% ipython --no-banner

In [1]: import numpy as np

In [2]: np.set_printoptions(precision=3, suppress=True, linewidth=160)

In [3]: A = np.loadtxt("block3.csv", delimiter=",")

In [4]: A
Out[4]: 
array([[1., 1., 3., 3.],
       [0., 0., 3., 1.],
       [0., 1., 3., 3.]])

In [5]: x0 = np.array([-3, 6, -1, -3])

In [6]: A @ x0
Out[6]: array([-9., -6., -6.])

In [7]: A @ np.eye(4)[1]
Out[7]: array([1., 0., 1.])

In [8]: np.linalg.norm(A @ x0) <= np.linalg.norm(A, 2) * np.linalg.norm(x0) + 1e-9
Out[8]: np.True_

In [9]: np.sign((A @ x0).round(6))
Out[9]: array([-1., -1., -1.])

In [10]: np.einsum("ij,j->i", A, x0)
Out[10]: array([-9., -6., -6.])

In [11]: t3 = np.stack([A, 5 * A, A[::-1]])

In [12]: np.linalg.matrix_rank(t3.reshape(3, -1))
Out[12]: np.int64(2)

In [13]: t3.shape
Out[13]: (3, 3, 4)

In [14]: np.linalg.matrix_rank(t3)
Out[14]: array([3, 3, 3])

In [15]: (t3 @ A.T).shape
Out[15]: (3, 3, 3)

In [16]: np.linalg.norm(t3, axis=(1, 2))
Out[16]: array([ 7., 35.,  7.])

In [17]: np.count_nonzero(A)
Out[17]: np.int64(9)

In [18]: A.mean(axis=0)
Out[18]: array([0.333, 0.667, 3.   , 2.333])

In [19]: np.diff(A, axis=0)
Out[19]: 
array([[-1., -1.,  0., -2.],
       [ 0.,  1.,  0.,  2.]])

In [20]: np.linalg.svd(A, compute_uv=False)
Out[20]: array([6.813, 1.455, 0.684])

In [21]: np.zeros(3, 4)
Traceback (most recent call last):
  Cell In[21], line 1
    np.zeros(3, 4)
TypeError: Cannot interpret '4' as a data type


In [22]: np.linalg.matrix_rank(A)
Out[22]: np.int64(3)

In [23]: A.shape
Out[23]: (3, 4)

In [24]: A[:, 4]
Traceback (most recent call last):
  Cell In[24], line 1
    A[:, 4]
IndexError: index 4 is out of bounds for axis 1 with size 4


In [25]: np.round(np.linalg.norm(A), 3)
Out[25]: np.float64(7.0)

In [26]: u, g = A[1], A[0]

In [27]: u @ g
Out[27]: np.float64(12.0)

In [28]: pr = (u @ g) / (u @ u) * u

In [29]: pr
Out[29]: array([0. , 0. , 3.6, 1.2])

In [30]: np.round((g - pr) @ u, 3)
Out[30]: np.float64(0.0)

In [31]: g - pr
Out[31]: array([ 1. ,  1. , -0.6,  1.8])

In [32]: A.ravel(order="F")
Out[32]: array([1., 0., 0., 1., 0., 1., 3., 3., 3., 3., 1., 3.])

In [33]: A.reshape(2, -1)
Out[33]: 
array([[1., 1., 3., 3., 0., 0.],
       [3., 1., 0., 1., 3., 3.]])

In [34]: t3 = A.reshape(3, 2, -1)

In [35]: t3.transpose(1, 0, 2)
Out[35]: 
array([[[1., 1.],
        [0., 0.],
        [0., 1.]],

       [[3., 3.],
        [3., 1.],
        [3., 3.]]])

In [36]: np.einsum("ihd,jhd->hij", t3, t3).shape
Out[36]: (2, 3, 3)

In [37]: t3.shape
Out[37]: (3, 2, 2)
